% ipython --no-banner

In [1]: import numpy as np

In [2]: np.set_printoptions(precision=1, suppress=True, linewidth=160, floatmode="fixed")

In [3]: rd = lambda a: np.round(a, 1) + 0

In [4]: E = np.maximum(np.array([[0, 2, -3],
   ...:     [-2, -3, -3],
   ...:     [1, 3, 2],
   ...:     [2, 2, 3],
   ...:     [-2, 1, 3],
   ...:     [0, -2, -2],
   ...:     [2, 1, -2],
   ...:     [-2, -3, 1],
   ...:     [2, -2, 3],
   ...:     [-1, 0, 3],
   ...:     [-2, 2, -3],
   ...:     [-3, 3, -1],
   ...:     [-3, -2, -3],
   ...:     [0, -1, 2],
   ...:     [-3, 0, 0],
   ...:     [1, -3, -3],
   ...:     [-1, 3, 2],
   ...:     [2, 2, 0],
   ...:     [0, 2, 1],
   ...:     [2, 0, -1],
   ...:     [-2, -2, 3]]) @ np.array([[0, -3, -2, -1, 0], [0, 2, 3, -2, 0], [-3, 0, 3, 3, 0]]) + np.array([3, -2, 8, -5, 2]), 0)

In [5]: E
Out[5]: 
array([[12,  2,  5,  0,  2],
       [12,  0,  0,  0,  2],
       [ 0,  1, 21,  0,  2],
       [ 0,  0, 19,  0,  2],
       [ 0,  6, 24,  4,  2],
       [ 9,  0,  0,  0,  2],
       [ 9,  0,  1,  0,  2],
       [ 0,  0,  6,  6,  2],
       [ 0,  0,  7,  6,  2],
       [ 0,  1, 19,  5,  2],
       [12,  8,  9,  0,  2],
       [ 6, 13, 20,  0,  2],
       [12,  3,  0,  0,  2],
       [ 0,  0, 11,  3,  2],
       [ 3,  7, 14,  0,  2],
       [12,  0,  0,  0,  2],
       [ 0,  7, 25,  0,  2],
       [ 3,  0, 10,  0,  2],
       [ 0,  2, 17,  0,  2],
       [ 6,  0,  1,  0,  2],
       [ 0,  0, 15, 10,  2]])

In [6]: B = np.c_[E[:, :2] @ np.array([[4, 0], [0, -1]]), np.array([2, 1, 3, -3, 0, -1, 1, 1, -3, 3, -1, 2, 2, 1, 0, 0, 2, 0, -3, -1, -3])]

In [7]: B
Out[7]: 
array([[ 48,  -2,   2],
       [ 48,   0,   1],
       [  0,  -1,   3],
       [  0,   0,  -3],
       [  0,  -6,   0],
       [ 36,   0,  -1],
       [ 36,   0,   1],
       [  0,   0,   1],
       [  0,   0,  -3],
       [  0,  -1,   3],
       [ 48,  -8,  -1],
       [ 24, -13,   2],
       [ 48,  -3,   2],
       [  0,   0,   1],
       [ 12,  -7,   0],
       [ 48,   0,   0],
       [  0,  -7,   2],
       [ 12,   0,   0],
       [  0,  -2,  -3],
       [ 24,   0,  -1],
       [  0,   0,  -3]])

In [8]: rd(np.linalg.norm(np.linalg.qr(E)[0].T @ B, axis=0) ** 2 / ((B ** 2).sum(axis=0) + 1e-12))
Out[8]: array([1.0, 1.0, 0.1])

In [9]: np.linalg.matrix_rank(B)
Out[9]: np.int64(3)

In [10]: idx = B[:, 0] > np.median(B[:, 0])

In [11]: r0 = B[idx].mean(axis=0) - B[~idx].mean(axis=0)

In [12]: (((B - B.mean(axis=0)) @ r0 > 0) == idx).mean()
Out[12]: np.float64(1.0)

In [13]: m1 = np.load("sample4.npy")

In [14]: m1
Out[14]: 
array([[-1, -1,  2, -3],
       [ 3,  2, -2,  1],
       [-1,  2, -1, -3],
       [-1,  2, -1, -3]])

In [15]: Uu, sigma, Vh = np.linalg.svd(m1)

In [16]: evecs = Vh[:(sigma > 1e-8).sum()]

In [17]: rng = np.random.default_rng(52)

In [18]: x = m1[2] + -3 * m1[3] + rng.integers(2) * np.eye(4)[0]

In [19]: x
Out[19]: array([ 3.0, -4.0,  2.0,  6.0])

In [20]: np.linalg.matrix_rank(np.vstack([m1, x]))
Out[20]: np.int64(4)

In [21]: rd(evecs.T @ evecs)
Out[21]: 
array([[ 1.0,  0.1,  0.1,  0.0],
       [ 0.1,  0.5, -0.5, -0.2],
       [ 0.1, -0.5,  0.5, -0.2],
       [ 0.0, -0.2, -0.2,  0.9]])
